In [1]: import numpy as np

In [2]: np.set_printoptions(suppress=True, linewidth=100)

In [3]: out = np.array([[3, 3, 3, 2],
   ...:     [1, 0, 3, 0],
   ...:     [3, 3, 1, 0],
   ...:     [0, 3, 1, 2],
   ...:     [1, 0, 1, 3],
   ...:     [2, 2, 2, 2],
   ...:     [2, 2, 0, 1],
   ...:     [2, 3, 2, 2],
   ...:     [3, 0, 2, 0],
   ...:     [2, 0, 2, 1]])

In [4]: W2 = np.array([[4, 5, 3, 3, 0, 4, 5],
   ...:     [4, 0, 0, 4, 0, 1, 4],
   ...:     [4, 5, 0, 4, 5, 4, 3],
   ...:     [2, 2, 2, 5, 5, 2, 0]])

In [5]: data = out @ W2

In [6]: data
Out[6]: 
array([[40, 34, 13, 43, 25, 31, 36],
       [16, 20,  3, 15, 15, 16, 14],
       [28, 20,  9, 25,  5, 19, 30],
       [20,  9,  4, 26, 15, 11, 15],
       [14, 16,  9, 22, 20, 14,  8],
       [28, 24, 10, 32, 20, 22, 24],
       [18, 12,  8, 19,  5, 12, 18],
       [32, 24, 10, 36, 20, 23, 28],
       [20, 25,  9, 17, 10, 20, 21],
       [18, 22,  8, 19, 15, 18, 16]])

In [7]: u = np.array([1, 3])

In [8]: np.polyval(u, data[4])
Out[8]: array([17, 19, 12, 25, 23, 17, 11])

In [9]: np.cross(data[4, :3], data[9, :3])
Out[9]: array([-70,  50,  20])

In [10]: rk = np.linalg.matrix_rank(data)

In [11]: rk
Out[11]: np.int64(4)

In [12]: N = np.linalg.svd(data)[2][rk:].T

In [13]: [int(np.linalg.matrix_rank(data[:i])) for i in range(1, len(data) + 1)]
Out[13]: [1, 2, 3, 4, 4, 4, 4, 4, 4, 4]

In [14]: np.round(N @ N.T, 1) + 0
Out[14]: 
array([[ 0.6,  0. ,  0.1, -0.3,  0. , -0.1, -0.4],
       [ 0. ,  0.4, -0.1,  0.2, -0.1, -0.4, -0.1],
       [ 0.1, -0.1,  0.2, -0.2,  0.2, -0.1,  0.1],
       [-0.3,  0.2, -0.2,  0.3, -0.2,  0. , -0.1],
       [ 0. , -0.1,  0.2, -0.2,  0.3, -0.1,  0.3],
       [-0.1, -0.4, -0.1,  0. , -0.1,  0.8, -0.1],
       [-0.4, -0.1,  0.1, -0.1,  0.3, -0.1,  0.5]])

In [15]: np.allclose(data @ N, 0)
Out[15]: True

In [16]: np.linalg.matrix_rank(data, rtol=0.1)
Out[16]: np.int64(3)

In [17]: np.argsort(-np.linalg.norm(data, axis=0).round(6), kind="stable")[:3]
Out[17]: array([3, 0, 6])

In [18]: [round(float(x), 1) for x in np.linalg.svd(data, compute_uv=False)[:3]]
Out[18]: [171.6, 21.3, 17.4]

In [19]: np.abs(np.diag(np.linalg.qr(data)[1])) > 1e-9
Out[19]: array([ True,  True,  True,  True, False, False, False])

In [20]: np.round(data @ np.linalg.pinv(data) @ data, 1)
Out[20]: 
array([[40., 34., 13., 43., 25., 31., 36.],
       [16., 20.,  3., 15., 15., 16., 14.],
       [28., 20.,  9., 25.,  5., 19., 30.],
       [20.,  9.,  4., 26., 15., 11., 15.],
       [14., 16.,  9., 22., 20., 14.,  8.],
       [28., 24., 10., 32., 20., 22., 24.],
       [18., 12.,  8., 19.,  5., 12., 18.],
       [32., 24., 10., 36., 20., 23., 28.],
       [20., 25.,  9., 17., 10., 20., 21.],
       [18., 22.,  8., 19., 15., 18., 16.]])

In [21]: np.unique(data.round(6), axis=0).shape
Out[21]: (10, 7)

In [22]: np.allclose(data[:-1].T @ np.linalg.lstsq(data[:-1].T, data[-1])[0], data[-1])
Out[22]: True

In [23]: try:
    ...:     np.linalg.inv(data)
    ...: except np.linalg.LinAlgError as e:
    ...:     print("failed:", e)
    ...: 
failed: Last 2 dimensions of the array must be square

In [24]: Uu, sv, Vt = np.linalg.svd(data)

In [25]: vecs = Vt[:(sv > 1e-8).sum()]

In [26]: rng = np.random.default_rng(435737)

In [27]: x0 = data[8] + 3 * data[9] + rng.integers(2) * np.eye(7)[6]

In [28]: x0
Out[28]: array([74., 91., 33., 74., 55., 74., 70.])

In [29]: round(np.linalg.norm(x0 - vecs.T @ vecs @ x0), 1)
Out[29]: np.float64(0.7)

In [30]: np.round(vecs.T @ vecs, 1) + 0
Out[30]: 
array([[ 0.4,  0. , -0.1,  0.3,  0. ,  0.1,  0.4],
       [ 0. ,  0.6,  0.1, -0.2,  0.1,  0.4,  0.1],
       [-0.1,  0.1,  0.8,  0.2, -0.2,  0.1, -0.1],
       [ 0.3, -0.2,  0.2,  0.7,  0.2,  0. ,  0.1],
       [ 0. ,  0.1, -0.2,  0.2,  0.7,  0.1, -0.3],
       [ 0.1,  0.4,  0.1,  0. ,  0.1,  0.2,  0.1],
       [ 0.4,  0.1, -0.1,  0.1, -0.3,  0.1,  0.5]])

In [31]: J = np.loadtxt("w.csv", delimiter=",")

In [32]: J
Out[32]: 
array([[-0.3,  0.9, -0.6,  0.5,  0.1, -1.8,  1.6,  0.9,  0.3, -1.1],
       [ 3.3,  0.9, -0.6,  1.5,  3. ,  0.3, -1.2, -0.6, -1.5, -1.8],
       [ 0.1,  2.5,  1.2,  0.1, -1.2, -0.5, -0.4,  1.3,  0.3,  0.2],
       [-0.7,  1. , -0.8,  0.2,  1. ,  0.9, -0.7,  2.3, -0.3,  0.9],
       [-0.1, -0.3, -0.6, -0.2, -0.6,  0.1,  1.2,  0.7, -0.7, -0.4],
       [ 1.1,  0.3, -1.2,  1.2,  0.2,  0.2,  0. ,  1.4,  0.8, -1.5],
       [ 0.8,  0.5, -0.6, -1.9,  1.2,  1. ,  0.3,  1.6,  0.8,  1.7],
       [ 0.2,  0. , -0.1,  0.3,  0.1,  0.2,  0.5, -0.8,  0.4,  0.1],
       [ 0.8, -0.4, -2.1, -0.6,  0.7,  1. ,  0.2,  2.1, -0.5, -2. ],
       [-0.8,  1.4,  1.4,  0.7,  0.2,  1.4, -1.1, -0.2, -1.8,  0. ],
       [-0.2, -0.8,  1. , -1.5, -1.6, -1.2,  2.8, -1.2, -1.2,  1.7],
       [-2.4,  0.3, -0.9,  0.6, -1.7,  0.7, -0.7, -1. ,  2.2,  0.4],
       [ 0.3, -0.4, -1.4,  0.6,  0.8, -1.6, -0.5,  0. , -0.8, -1.4],
       [-1.1, -0.1,  0.3,  0.9, -0.3, -1.8,  0.2, -0.8,  0.3, -2.3],
       [-0.4,  0.9, -1.3,  0.3, -0.5,  1. ,  0.6,  0.9,  0.4,  1. ],
       [ 0. , -0.5, -1.4,  0. , -0.5,  0. ,  0.1, -0.4,  0.6, -0.9],
       [ 0.2,  0.2, -0.9, -0.3,  0.3,  0.4,  0.5, -0.3,  1.1,  2.3],
       [ 0.5, -0.8, -1.6,  1.1,  0.5,  0.3, -0.7,  1.2,  0.2, -0.7],
       [ 1.5,  0.1, -0.5, -1.2, -0.5, -0.4,  1. ,  0.9,  0.6,  0. ],
       [-0.3,  0.4, -1.4, -0.5, -0.5, -0.5, -1.1, -0.2,  0.7, -0.4],
       [-0.1, -1.5,  2.3, -0.2,  1.5, -1.3, -1.8,  0.7,  0.2, -0.9],
       [-0.7,  1.1, -0.2, -0.8, -0.2,  0.5,  1.7,  0.2,  0. , -0.2],
       [ 1.4,  0.7,  0.8, -0.1,  1.5, -0.6, -0.4, -0.3, -0.5,  1.2],
       [-0.2,  0.5,  0.1,  0.6, -0.8, -0.3,  0.5, -0.9,  1.7, -0.4],
       [-2. ,  0.8,  1.1, -0.2,  0.3,  1.7, -0.8, -0.4,  0.1,  0.2],
       [ 0.9,  0.6,  0.2, -0.3,  0.7, -0.2,  0.5, -1. , -0.8, -1. ],
       [ 0. ,  0.3,  0.2, -1.3, -0.1,  0.2, -0.3,  1.2,  0.5,  1.4],
       [ 0. ,  0.6,  2.8, -1.1,  1.9, -0.1,  0. ,  0.6,  1. , -1. ],
       [-1.9, -1. , -0.5, -0.8,  1.2,  0.2,  0.2, -1.3,  0.3, -0.1],
       [-0.8, -1.5, -0.7, -0.2,  2.3, -0.5,  0.7,  0.2, -0.1, -0.4],
       [ 0.3, -2.5,  0.6,  0.7, -0.1,  1.4, -1.1,  1.3,  0.1, -0.7],
       [ 0. , -0.3, -1.2,  1.4,  0.1,  0.3, -0.5, -0.2, -1.3,  0.6],
       [ 0. , -0.6, -0.6,  0.4,  0.2, -0.4, -0.2, -0.8,  1.8, -0.4],
       [ 0.9,  0.9,  0.1,  0.6, -0.3,  0.9,  0.8,  0.1,  0.8,  0.8],
       [-1. ,  0.9,  0.3,  0.6, -0.5, -0.3, -1.5,  2. , -0.9, -0.6],
       [-0.6, -1.1,  0.6,  0.3, -0.8,  0.2, -1. , -0.8, -0.1, -0.3],
       [-0.8, -1. , -0.4,  0.4,  0.6, -2.2, -1.2, -0.2, -2.2, -1.1]])

In [33]: z = J[:, 3] > np.median(J[:, 3])

In [34]: u = J[z].mean(axis=0) - J[~z].mean(axis=0)

In [35]: round((((J - J.mean(axis=0)) @ u > 0) == z).mean(), 1)
Out[35]: np.float64(0.9)

In [36]: np.argsort(-np.abs(u).round(6), kind="stable")
Out[36]: array([3, 9, 6, 2, 4, 7, 1, 5, 8, 0])

In [37]: x0 = np.array([3, -2, -4, -4, 2, -1, 0, -3, 2, 0])

In [38]: rhs = J @ x0

In [39]: beta, lr = np.zeros(10), 1 / np.linalg.norm(J, 2) ** 2

In [40]: for i in range(25):
    ...:     beta -= lr * J.T @ (J @ beta - rhs)
    ...:     if i % 5 == 0: print(i, round(np.linalg.norm(J @ beta - rhs), 1))
    ...: 
0 23.2
5 6.0
10 3.2
15 1.7
20 1.0

In [41]: beta.round(1)
Out[41]: array([ 3. , -2. , -4. , -3.8,  2. , -1. ,  0.1, -2.9,  2. ,  0.1])

In [42]: np.round(np.linalg.cond(J), 1)
Out[42]: np.float64(3.0)

In [43]: cen = J - J.mean(axis=0)

In [44]: Uu, sv, Vt = np.linalg.svd(cen, full_matrices=False)

In [45]: np.round(sv ** 2 / (sv ** 2).sum(), 1) + 0
Out[45]: array([0.2, 0.2, 0.1, 0.1, 0.1, 0.1, 0.1, 0.1, 0. , 0. ])

In [46]: np.abs(Vt[0]).argmax()
Out[46]: np.int64(9)

In [47]: np.linalg.matrix_rank(cen)
Out[47]: np.int64(10)

In [48]: np.round((sv ** 2).sum() ** 2 / (sv ** 4).sum(), 1)
Out[48]: np.float64(7.7)

In [49]: W2 = J[[21, 3]].astype(float)

In [50]: for _ in range(3):
    ...:     z = np.linalg.norm(J[:, None] - W2, axis=-1).argmin(axis=1)
    ...:     W2 = np.array([J[z == j].mean(axis=0) for j in range(2)])
    ...: 

In [51]: z
Out[51]: 
array([0, 1, 0, 1, 0, 1, 1, 0, 1, 1, 0, 0, 1, 0, 0, 0, 0, 1, 0, 0, 1, 0, 1, 0, 0, 0, 0, 0, 0, 0, 1,
       1, 0, 0, 1, 0, 1])

In [52]: W2.round(1) + 0
Out[52]: 
array([[-0.3,  0.2, -0.1, -0.2, -0.1, -0.1,  0.4, -0.1,  0.4,  0. ],
       [ 0.4, -0.1, -0.3,  0.4,  0.8,  0.1, -0.7,  0.8, -0.6, -0.5]])

In [53]: np.abs(W2[1] - W2[0]).argmax()
Out[53]: np.int64(6)

In [54]: np.round(W2[1] - W2[0], 1)
Out[54]: array([ 0.7, -0.3, -0.2,  0.6,  0.9,  0.1, -1.1,  0.9, -1. , -0.4])

In [55]: Q, vecs = np.linalg.qr(J[:, :8])[0], np.linalg.qr(J[:, 8:])[0]

In [56]: sv = np.linalg.svd(Q.T @ vecs, compute_uv=False)

In [57]: np.round(np.linalg.norm(Q @ Q.T - vecs @ vecs.T, 2), 1)
Out[57]: np.float64(1.0)

In [58]: X = np.loadtxt("test17.csv", delimiter=",")

In [59]: X
Out[59]: 
array([[19.9, 21. ,  5.7,  0.2, 25.7, 16.3, 24.3, 15.7],
       [18.7, 20.1,  4.7,  0.3, 23.4, 14.5, 25.2, 15.4],
       [22.1, 18. ,  6. ,  2. , 26.5, 16.1, 23.9, 15.5],
       [19.5, 20.7,  4.3,  1.3, 23.1, 16.1, 25.6, 14.6],
       [20.2, 20.4,  5.4, -1. , 25.8, 15.1, 24.9, 14.2],
       [21. , 20. ,  5.5,  0.6, 25. , 15. , 27.2, 12.2],
       [19.2, 20.7,  5.2,  0.1, 25.4, 16.1, 25.5, 14.9],
       [19.2, 18.7,  6.2,  2.5, 24.6, 14.6, 24.9, 15.8],
       [20.6, 20.7,  3.8,  0.4, 23.5, 15.6, 25.2, 13.5],
       [18.4, 19.3,  4.6, -0.6, 24.7, 15.1, 24.6, 16.8],
       [18.7, 18.8,  4.9,  0.3, 24.9, 16.1, 24.2, 16.1],
       [18.6, 19.9,  4.5,  1.5, 22.7, 14.3, 24. , 14.9],
       [19.1, 20.4,  4.6,  1.2, 25. , 14.6, 25.7, 14.6],
       [19.6, 20.8,  4.5,  2. , 26.1, 17.1, 25.4, 16.6],
       [20.7, 20.1,  4.6, -1.3, 25.7, 16.5, 25. , 14.7],
       [20.1, 20. ,  5. ,  0.3, 24.6, 16.6, 23.6, 14.6],
       [19. , 21.3,  3.3,  1.1, 23.7, 16.4, 25.4, 14.8],
       [19.2, 21.8,  5.4,  0.6, 24.2, 16.4, 25.4, 16.1],
       [22.2, 19.5,  7.4,  0.4, 26.2, 16.1, 23.8, 12.8],
       [20.8, 20.8,  5.6,  0.1, 25.7, 12.3, 25.4, 14.3],
       [19.7, 21. ,  4.2, -0.5, 24.9, 15.8, 23.8, 15.6],
       [19.6, 19.6,  5.4,  0.8, 26.1, 13.9, 26.7, 13.9],
       [20.4, 19.9,  6.1, -1. , 25.4, 14.4, 23.6, 15.5],
       [19.7, 21.4,  5.4, -0.2, 23.7, 15.3, 24.8, 14.5],
       [19.2, 18.6,  6.7, -0.3, 23.8, 15.5, 24.1, 13.7],
       [19.8, 20.7,  5.9, -0.8, 23.1, 15.3, 25.9, 16. ],
       [18.5, 19.9,  5.7,  0.8, 25.1, 16.4, 23.6, 14.1],
       [18.5, 18. ,  6.5, -0.4, 24.9, 14.4, 23.8, 15. ],
       [18.6, 19.9,  5.1, -0.9, 23.6, 14. , 25.5, 13.1],
       [20.4, 21.9,  6. ,  0. , 26.1, 17.4, 24.3, 14.3],
       [20.1, 21.3,  3.6, -0.8, 24.6, 16.9, 24.7, 14.6],
       [18.9, 20.8,  4.1, -1.6, 26. , 15.4, 24.6, 14.2],
       [19.1, 20.5,  4.3, -1.3, 26.3, 17.7, 26.3, 15.1],
       [19.5, 20.6,  3.8,  1.1, 24.6, 15.8, 26. , 14.5]])

In [60]: u, g = X[3], X[10]

In [61]: round(float(u @ g), 1)
Out[61]: 2464.2

In [62]: round(float(u @ u), 1)
Out[62]: 2490.3

In [63]: pr = (u @ g) / (u @ u) * u

In [64]: np.round(g - pr, 1)
Out[64]: array([-0.6, -1.7,  0.6, -1. ,  2. ,  0.2, -1.1,  1.7])

In [65]: round(np.linalg.norm(u + g) ** 2 + np.linalg.norm(u - g) ** 2, 1)
Out[65]: np.float64(9883.1)

In [66]: np.linalg.matrix_rank(np.outer(u, g))
Out[66]: np.int64(1)

In [67]: np.round((g - pr) @ u, 1)
Out[67]: np.float64(0.0)
